% ipython --no-banner

In [1]: import numpy as np

In [2]: np.set_printoptions(precision=2, suppress=True, linewidth=120, floatmode="fixed")

In [3]: m1 = np.array([[2.29, 1.94], [1.94, -2.29]])

In [4]: m1
Out[4]: 
array([[ 2.29,  1.94],
       [ 1.94, -2.29]])

In [5]: np.round(np.linalg.eigvalsh(m1).min(), 2)
Out[5]: np.float64(-3.0)

In [6]: A = np.load("dump.npy")

In [7]: A
Out[7]: 
array([[-8,  0,  0,  0],
       [-1, -2,  0,  0],
       [-8, -5, -2,  0],
       [ 9, -2,  2,  8]])

In [8]: r0, g = A[2], A[3]

In [9]: r0 @ r0
Out[9]: np.int64(93)

In [10]: pr = (r0 @ g) / (r0 @ r0) * r0

In [11]: g - pr
Out[11]: array([ 3.32, -5.55,  0.58,  8.00])

In [12]: out = A[0, 0] * A[1:] - np.outer(A[1:, 0], A[0])

In [13]: out
Out[13]: 
array([[  0,  16,   0,   0],
       [  0,  40,  16,   0],
       [  0,  16, -16, -64]])

In [14]: np.linalg.matrix_rank(out), np.linalg.matrix_rank(A)
Out[14]: (np.int64(3), np.int64(4))

In [15]: w, V = np.linalg.eig(A)

In [16]: A @ V[:, 0] - w[0] * V[:, 0]
Out[16]: array([0.00, 0.00, 0.00, 0.00])

In [17]: np.sort(np.linalg.eigvals(np.linalg.inv(A)))
Out[17]: array([-0.50, -0.50, -0.12,  0.12])

In [18]: out = np.linalg.inv(A)

In [19]: np.round(np.linalg.inv(out), 2) + 0
Out[19]: 
array([[-8.00,  0.00,  0.00,  0.00],
       [-1.00, -2.00,  0.00,  0.00],
       [-8.00, -5.00, -2.00,  0.00],
       [ 9.00, -2.00,  2.00,  8.00]])

In [20]: out.round(2) + 0
Out[20]: 
array([[-0.12,  0.00,  0.00,  0.00],
       [ 0.06, -0.50,  0.00,  0.00],
       [ 0.34,  1.25, -0.50,  0.00],
       [ 0.07, -0.44,  0.12,  0.12]])

In [21]: np.round(A @ out, 2) + 0
Out[21]: 
array([[1.00, 0.00, 0.00, 0.00],
       [0.00, 1.00, 0.00, 0.00],
       [0.00, 0.00, 1.00, 0.00],
       [0.00, 0.00, 0.00, 1.00]])

In [22]: data = np.load("run12.npy")

In [23]: data
Out[23]: 
array([[0, 0, 0, 2],
       [0, 0, 1, 0],
       [0, 1, 0, 0],
       [1, 0, 0, 0]])

In [24]: # splits into 2 blocks

In [25]: round(np.linalg.det(data), 2)
Out[25]: np.float64(2.0)

In [26]: data @ data
Out[26]: 
array([[2, 0, 0, 0],
       [0, 1, 0, 0],
       [0, 0, 1, 0],
       [0, 0, 0, 2]])

In [27]: np.flatnonzero(np.linalg.matrix_power((data != 0) + (data.T != 0) + np.eye(4), 4)[2])
Out[27]: array([1, 2])

In [28]: X = np.loadtxt("x.csv", delimiter=",")

In [29]: X
Out[29]: 
array([[ 0.49, -0.17,  0.86],
       [-0.17,  0.94,  0.29],
       [ 0.86,  0.29, -0.43]])

In [30]: # orthonormal columns

In [31]: vec = np.array([0, 3, 2])

In [32]: np.sort(np.abs(np.degrees(np.angle(np.linalg.eigvals(X)))))
Out[32]: array([  0.00,   0.00, 180.00])

In [33]: np.abs(np.linalg.eigvals(X))
Out[33]: array([1.00, 1.00, 1.00])

In [34]: 3 - np.linalg.matrix_rank(X - np.eye(3), tol=1e-8)
Out[34]: np.int64(2)

In [35]: round(np.linalg.norm(vec), 2), round(np.linalg.norm(X @ vec), 2)
Out[35]: (np.float64(3.61), np.float64(3.61))

In [36]: np.all(np.linalg.eigvalsh(X) > 0)
Out[36]: np.False_

In [37]: np.round(np.linalg.eigvalsh(X).min(), 2)
Out[37]: np.float64(-1.0)

In [38]: np.linalg.norm(X, axis=0)
Out[38]: array([1.00, 1.00, 1.00])

In [39]: np.linalg.pinv(X)
Out[39]: 
array([[ 0.49, -0.17,  0.86],
       [-0.17,  0.94,  0.29],
       [ 0.86,  0.29, -0.43]])

In [40]: w, V = np.linalg.eigh(X)

In [41]: np.linalg.eigvalsh(X @ X)
Out[41]: array([1.00, 1.00, 1.00])

In [42]: np.linalg.svd(X, compute_uv=False)
Out[42]: array([1.00, 1.00, 1.00])

In [43]: np.round(V.T @ V, 2) + 0
Out[43]: 
array([[1.00, 0.00, 0.00],
       [0.00, 1.00, 0.00],
       [0.00, 0.00, 1.00]])

In [44]: np.unique(w.round(6) + 0, return_counts=True)[1]
Out[44]: array([1, 2])

In [45]: V @ np.diag(w) @ V.T
Out[45]: 
array([[ 0.49, -0.17,  0.86],
       [-0.17,  0.94,  0.29],
       [ 0.86,  0.29, -0.43]])

In [46]: F = np.array([[1, 2, 2, -2], [2, 0, 3, 1], [-1, -3, 3, 1]])

In [47]: F[2] = F[0]

In [48]: F
Out[48]: 
array([[ 1,  2,  2, -2],
       [ 2,  0,  3,  1],
       [ 1,  2,  2, -2]])

In [49]: # rows and columns are dependent

In [50]: np.linalg.lstsq(F[:-1].T, F[-1])[2]
Out[50]: np.int32(2)

In [51]: np.unique(F.round(6), axis=0).shape
Out[51]: (2, 4)
